% python3 -q
>>> import numpy as np
>>> np.set_printoptions(precision=4, suppress=True, linewidth=100, legacy="1.25")
>>> def rnd(a):
...     return np.round(a, 4) + 0
... 
>>> W2 = 20 * np.array([[0.4, 1.1, 0.0, 0.5, 2.2],
...     [0.1, 0.4, 0.9, 0.5, -0.9],
...     [-0.4, 0.3, -0.9, 0.0, 0.3]])
>>> rng = np.random.default_rng(12)
>>> lab = rng.integers(0, 3, 16)
>>> arr = W2[lab] + rng.normal(size=(16, 5))
>>> print(rnd(arr))
[[  1.8922   8.9988  17.9781  10.4959 -19.9108]
 [  8.1471  21.0931   1.7754  10.8868  44.9493]
 [ -8.0579   6.6129 -17.3421  -0.3444   5.5026]
 [ -8.1148   5.3945 -18.5943  -0.2834   5.2716]
 [  8.7663  20.4039   0.8236   9.3744  43.4541]
 [  6.6492  21.8558  -0.2477  10.1915  43.4662]
 [  8.0938  23.8197   0.409    9.4263  44.9531]
 [  7.8712  22.5939   0.6127   9.6089  42.0697]
 [  1.6523   8.5515  17.6199  10.439  -17.0205]
 [  1.4559   9.2314  19.6218  11.079  -16.8345]
 [  3.0968  10.2545  18.1859  10.0021 -17.3969]
 [  7.0918  20.4468  -0.882   10.3726  44.4731]
 [ -9.5364   4.1165 -18.3161  -0.1881   5.9508]
 [ -7.3286   7.2288 -17.7691   0.6127   4.9048]
 [  0.8237   8.2362  18.6647  10.7262 -17.4073]
 [  8.7842  22.8098  -1.7522   9.2658  44.4552]]
>>> D = np.linalg.norm(arr[:, None] - arr[None], axis=-1)
>>> np.flatnonzero(D[10] < D.mean() / 2)
array([ 0,  8,  9, 10, 14])
>>> np.unravel_index(D.round(6).argmax(), D.shape)
(0, 6)
>>> D.mean(axis=1).argmax()
0
>>> np.linalg.matrix_rank(D ** 2)
7
>>> W0 = np.load("x.npy")
>>> print(W0)
[[2 4 4 1 4 4 0]
 [0 2 4 4 1 4 4]
 [4 0 2 4 4 1 4]
 [4 4 0 2 4 4 1]
 [1 4 4 0 2 4 4]
 [4 1 4 4 0 2 4]
 [4 4 1 4 4 0 2]]
>>> vec = np.array([1, -2, 4, -1, -4])
>>> rhs = arr @ vec
>>> rnd(np.linalg.pinv(arr) @ arr)
array([[1., 0., 0., 0., 0.],
       [0., 1., 0., 0., 0.],
       [0., 0., 1., 0., 0.],
       [0., 0., 0., 1., 0.],
       [0., 0., 0., 0., 1.]])
>>> rnd(np.linalg.lstsq(arr, rhs)[0])
array([ 1., -2.,  4., -1., -4.])
>>> rnd(np.linalg.solve(arr.T @ arr, arr.T @ rhs))
array([ 1., -2.,  4., -1., -4.])
>>> rhs = rhs + 0.02 * rng.normal(size=16)
>>> rnd(rhs)
array([ 124.9661, -217.652 , -112.2947, -114.093 , -211.9426, -222.1039, -227.1334, -212.782 ,
        112.6917,  117.741 ,  114.9012, -225.6002, -114.6929, -113.1076,  117.9163, -230.9449])
>>> beta, *_ = np.linalg.lstsq(arr, rhs)
>>> rnd(beta)
array([ 0.9969, -1.996 ,  4.0033, -1.0081, -3.9998])
>>> O, V = np.linalg.qr(W0[:, :6])[0], np.linalg.qr(W0[:, 6:])[0]
>>> s = np.linalg.svd(O.T @ V, compute_uv=False)
>>> rnd(s)
array([0.9192])
>>> rnd(np.linalg.norm(O @ O.T - V @ V.T, 2))
1.0
>>> rnd(np.degrees(np.arccos(s.clip(0, 1))))
array([23.1844])
>>> K = np.loadtxt("layer3.csv", delimiter=",")
>>> K
array([[0., 1.],
       [1., 0.]])
>>> evals, V = np.linalg.eigh(K)
>>> vec = np.array([3, 0])
>>> (np.sign(V[:, -1].round(6)) == np.sign(V[0, -1].round(6))).astype(int)
array([1, 1])
>>> print(rnd(np.linalg.eigvalsh(K[1:, 1:])))
[0.]
>>> X = np.load("w.npy")
>>> X
array([[  0,   3,   0,  -7],
       [  6,   3, -14,  -7],
       [  0,   2,   0,  -1],
       [  4,   2,  -2,  -1]])
>>> lab = rng.permutation(4)
>>> print(lab)
[1 0 3 2]
>>> out = X[lab][:, lab]
>>> rnd(np.linalg.det(out)), rnd(np.linalg.det(X[lab]))
(484.0, 484.0)
>>> print(np.trace(out))
2
>>> np.allclose(out, X)
False
>>> rnd(np.sort(np.abs(np.linalg.eigvals(out))))
array([3.3166, 3.3166, 6.6332, 6.6332])
>>> out = X / np.sqrt((X ** 2).mean(axis=1, keepdims=True))
>>> print(rnd(out[2]))
[ 0.      1.7889  0.     -0.8944]
>>> np.linalg.matrix_rank(out) == np.linalg.matrix_rank(X)
True
>>> np.linalg.matrix_rank(X - X.mean(axis=1, keepdims=True))
3
>>> blk = np.stack([X, -3 * X, X[::-1]])
>>> np.einsum("bij,cij->bc", blk, blk)
array([[  378, -1134,    52],
       [-1134,  3402,  -156],
       [   52,  -156,   378]])
>>> print((blk @ X.T).shape)
(3, 4, 4)
>>> np.linalg.matrix_rank(blk.reshape(3, -1))
2
>>> blk.sum(axis=0)
array([[  4,  -4,  -2,  13],
       [-12,  -4,  28,  13],
       [  6,  -1, -14,  -5],
       [ -8,  -1,   4,  -5]])
>>> mat = np.load("m.npy")
>>> print(mat)
[[ -2  -5  -2]
 [ -5 -10  -6]
 [ -2  -6   6]]
>>> lab = rng.permutation(7)
>>> lab
array([5, 6, 2, 4, 0, 3, 1])
>>> out = W0[lab][:, lab]
>>> np.diag(out)
array([2, 2, 2, 2, 2, 2, 2])
>>> feats = np.load("a.npy")
>>> print(feats)
[[0 0 1 1]
 [0 0 0 0]
 [1 0 0 0]
 [1 0 0 0]]
>>> U, s, VT = np.linalg.svd(feats)
>>> V = VT[:(s > 1e-8).sum()]
>>> vec = feats[3] + -3 * feats[1] + rng.integers(2) * np.eye(4)[2]
>>> print(vec)
[1. 0. 1. 0.]
>>> rnd(np.linalg.norm(vec - V.T @ V @ vec))
0.7071
>>> np.allclose(V.T @ V @ vec, vec)
False
>>> U, s, VT = np.linalg.svd(feats)
>>> np.argmax(s[:-1] / (s[1:] + 1e-6)) + 1
2
>>> rnd(s)
array([1.4142, 1.4142, 0.    , 0.    ])
>>> out = U[:, :2] @ np.diag(s[:2]) @ VT[:2]
>>> print(rnd(np.abs(feats - out).max()))
0.0
>>> rnd(out)
array([[0., 0., 1., 1.],
       [0., 0., 0., 0.],
       [1., 0., 0., 0.],
       [1., 0., 0., 0.]])
>>> print(rnd(np.linalg.norm(feats - out) / np.linalg.norm(feats)))
0.0
>>> F = np.loadtxt("block19.csv", delimiter=",")
>>> F
array([[ 0.1972,  0.0753, -0.7842,  1.7972, -0.2446,  0.3919],
       [-0.7985,  0.6164,  4.3241, -0.5712, -1.3538, -3.4855],
       [ 1.0562,  0.5365, -0.1812, -0.4635,  0.1031,  0.9657],
       [-1.1333, -0.2847,  3.1684, -0.3369, -0.7146,  2.066 ],
       [ 0.7596, -0.2155, -2.1634, -0.5869,  0.7689, -1.6374],
       [ 0.344 , -0.2153,  3.6278,  0.45  ,  0.7693, -2.5663],
       [-1.3162, -0.1161,  0.1545,  3.3321,  0.9562, -0.6886],
       [-0.2034, -0.9155,  5.3717, -1.0412,  0.7789,  2.8775],
       [ 0.0037,  0.4374, -2.5362, -0.2463,  1.2238, -2.3661],
       [-0.2086, -0.0368, -1.3625,  1.3631,  0.7146,  0.215 ],
       [-0.4616, -0.1228, -1.9525, -0.3487,  0.6519, -1.4381],
       [ 0.0222, -0.1318, -0.2031, -1.3364, -1.0048,  0.2085],
       [-0.2545,  0.1047,  5.2924, -0.9584, -1.3671,  1.0956],
       [ 0.4124,  0.5744, -1.8961, -1.9177,  0.8957,  1.208 ],
       [ 1.4955,  0.4518,  0.5873,  1.0946, -2.3443, -1.8008],
       [ 1.1292, -0.8845,  1.7903, -1.3689,  0.7477, -1.6071],
       [ 0.4015,  0.8567,  1.5437, -0.5022, -0.5519, -3.0443],
       [-1.6318, -0.5398,  1.6245, -2.8491, -1.6846,  0.1461],
       [ 1.1189, -0.2574,  2.8852,  0.0234,  1.8453,  0.3039]])
>>> Xc = (F - F.mean(axis=0)) / F.std(axis=0)
>>> np.argwhere(np.abs(Xc) > 2)
array([[ 6,  3],
       [14,  4]])
>>> print(rnd(Xc.std(axis=0)))
[1. 1. 1. 1. 1. 1.]
>>> beta = np.linalg.lstsq(np.delete(Xc, 0, axis=1), Xc[:, 0])[0]
>>> np.abs(beta).argmax()
3
>>> rnd(1 - np.var(Xc[:, 0] - np.delete(Xc, 0, axis=1) @ beta))
0.1142
>>> lab = rng.permutation(2)
>>> out = K[:, lab] * rng.choice([-1, 1], 2)
>>> print(out)
[[ 0. -1.]
 [ 1. -0.]]
>>> U, _, VT = np.linalg.svd(K.T @ out)
>>> U @ VT
array([[ 1.,  0.],
       [ 0., -1.]])
>>> print(lab)
[0 1]
>>> rnd(np.linalg.lstsq(K, out)[0])
array([[ 1.,  0.],
       [ 0., -1.]])
>>> proj = F @ np.linalg.solve(F.T @ F, F.T)
>>> rnd(np.trace(proj))
6.0
>>> rnd(proj @ F[:, 2])
array([-0.7842,  4.3241, -0.1812,  3.1684, -2.1634,  3.6278,  0.1545,  5.3717, -2.5362, -1.3625,
       -1.9525, -0.2031,  5.2924, -1.8961,  0.5873,  1.7903,  1.5437,  1.6245,  2.8852])
>>> M = np.load("sample3.npy")
>>> M
array([[16, -8,  8],
       [-8,  5, -2],
       [ 8, -2,  8]])
>>> evals, V = np.linalg.eigh(M)
>>> vec = np.array([0, -2, -3])
>>> np.abs(M).sum(axis=1).max(), rnd(np.abs(evals).max())
(32, 24.2082)
>>> rnd(vec @ M @ vec / (vec @ vec)), rnd(evals[0]), rnd(evals[-1])
(5.2308, 0.0, 24.2082)
>>> vec @ M @ vec
68
>>> print((np.sign(V[:, -1].round(6)) == np.sign(V[0, -1].round(6))).astype(int))
[1 0 1]
